$ python3 -q
>>> import numpy as np
>>> from numpy import linalg as LA
>>> np.set_printoptions(precision=2, suppress=True, linewidth=160, sign=" ")
>>> W0 = np.load("arr.npy")
>>> W0
array([[ 0.,  1.,  1.,  1.,  1.,  1.,  1.,  1.],
       [ 1.,  0.,  1.,  1.,  1.,  1.,  1.,  1.],
       [ 1.,  1.,  0.,  1.,  1.,  1.,  1.,  1.],
       [ 1.,  1.,  1.,  0.,  1.,  1.,  1.,  1.],
       [ 1.,  1.,  1.,  1.,  0.,  1.,  1.,  1.],
       [ 1.,  1.,  1.,  1.,  1.,  0.,  1.,  1.],
       [ 1.,  1.,  1.,  1.,  1.,  1.,  0.,  1.],
       [ 1.,  1.,  1.,  1.,  1.,  1.,  1.,  0.]])
>>> # symmetric
>>> left, sv, VT = LA.svd(W0, full_matrices=False)
>>> np.round(left.T @ W0 @ VT.T, 2) + 0
array([[ 7.,  0.,  0.,  0.,  0.,  0.,  0.,  0.],
       [ 0.,  1.,  0.,  0.,  0.,  0.,  0.,  0.],
       [ 0.,  0.,  1.,  0.,  0.,  0.,  0.,  0.],
       [ 0.,  0.,  0.,  1.,  0.,  0.,  0.,  0.],
       [ 0.,  0.,  0.,  0.,  1.,  0.,  0.,  0.],
       [ 0.,  0.,  0.,  0.,  0.,  1.,  0.,  0.],
       [ 0.,  0.,  0.,  0.,  0.,  0.,  1.,  0.],
       [ 0.,  0.,  0.,  0.,  0.,  0.,  0.,  1.]])
>>> np.round(VT @ VT.T, 2) + 0
array([[ 1.,  0.,  0.,  0.,  0.,  0.,  0.,  0.],
       [ 0.,  1.,  0.,  0.,  0.,  0.,  0.,  0.],
       [ 0.,  0.,  1.,  0.,  0.,  0.,  0.,  0.],
       [ 0.,  0.,  0.,  1.,  0.,  0.,  0.,  0.],
       [ 0.,  0.,  0.,  0.,  1.,  0.,  0.,  0.],
       [ 0.,  0.,  0.,  0.,  0.,  1.,  0.,  0.],
       [ 0.,  0.,  0.,  0.,  0.,  0.,  1.,  0.],
       [ 0.,  0.,  0.,  0.,  0.,  0.,  0.,  1.]])
>>> np.cumsum(sv ** 2) / np.sum(sv ** 2)
array([ 0.88,  0.89,  0.91,  0.93,  0.95,  0.96,  0.98,  1.  ])
>>> np.abs(VT[0])
array([ 0.35,  0.35,  0.35,  0.35,  0.35,  0.35,  0.35,  0.35])
>>> np.abs(left[:, 0]).round(6).argmax()
np.int64(0)
>>> sv / sv[0]
array([ 1.  ,  0.14,  0.14,  0.14,  0.14,  0.14,  0.14,  0.14])
>>> np.round(np.sqrt((sv ** 2).sum()), 2), round(float(LA.norm(W0)), 2)
(np.float64(7.48), 7.48)
>>> feats = np.array([[0, 4, 0, -2, -1, -4, 3],
...     [5, 3, -5, -4, 4, 5, -1],
...     [-5, 4, 5, -1, 3, 2, -5]])
>>> vec = np.array([-4, -1, 7, -8, 0, 9, 1])
>>> feats @ vec
array([-21,  18,  72])
>>> feats @ (2 * vec)
array([-42,  36, 144])
>>> feats * vec
array([[  0,  -4,   0,  16,   0, -36,   3],
       [-20,  -3, -35,  32,   0,  45,  -1],
       [ 20,  -4,  35,   8,   0,  18,  -5]])
>>> (feats @ vec).argmax()
np.int64(2)
>>> ang = np.radians(135)
>>> r_ = np.eye(7)
>>> r_[6, 6] = r_[0, 0] = np.cos(ang)
>>> r_[6, 0], r_[0, 6] = -np.sin(ang), np.sin(ang)
>>> r_
array([[-0.71,  0.  ,  0.  ,  0.  ,  0.  ,  0.  ,  0.71],
       [ 0.  ,  1.  ,  0.  ,  0.  ,  0.  ,  0.  ,  0.  ],
       [ 0.  ,  0.  ,  1.  ,  0.  ,  0.  ,  0.  ,  0.  ],
       [ 0.  ,  0.  ,  0.  ,  1.  ,  0.  ,  0.  ,  0.  ],
       [ 0.  ,  0.  ,  0.  ,  0.  ,  1.  ,  0.  ,  0.  ],
       [ 0.  ,  0.  ,  0.  ,  0.  ,  0.  ,  1.  ,  0.  ],
       [-0.71,  0.  ,  0.  ,  0.  ,  0.  ,  0.  , -0.71]])
>>> other = feats @ r_.T
>>> other.round(2) + 0
array([[ 2.12,  4.  ,  0.  , -2.  , -1.  , -4.  , -2.12],
       [-4.24,  3.  , -5.  , -4.  ,  4.  ,  5.  , -2.83],
       [ 0.  ,  4.  ,  5.  , -1.  ,  3.  ,  2.  ,  7.07]])
>>> LA.svd(feats, compute_uv=False), LA.svd(other, compute_uv=False)
(array([ 10.97,  10.18,   6.64]), array([ 10.97,  10.18,   6.64]))
>>> np.allclose(LA.norm(feats, axis=1), LA.norm(other, axis=1))
True
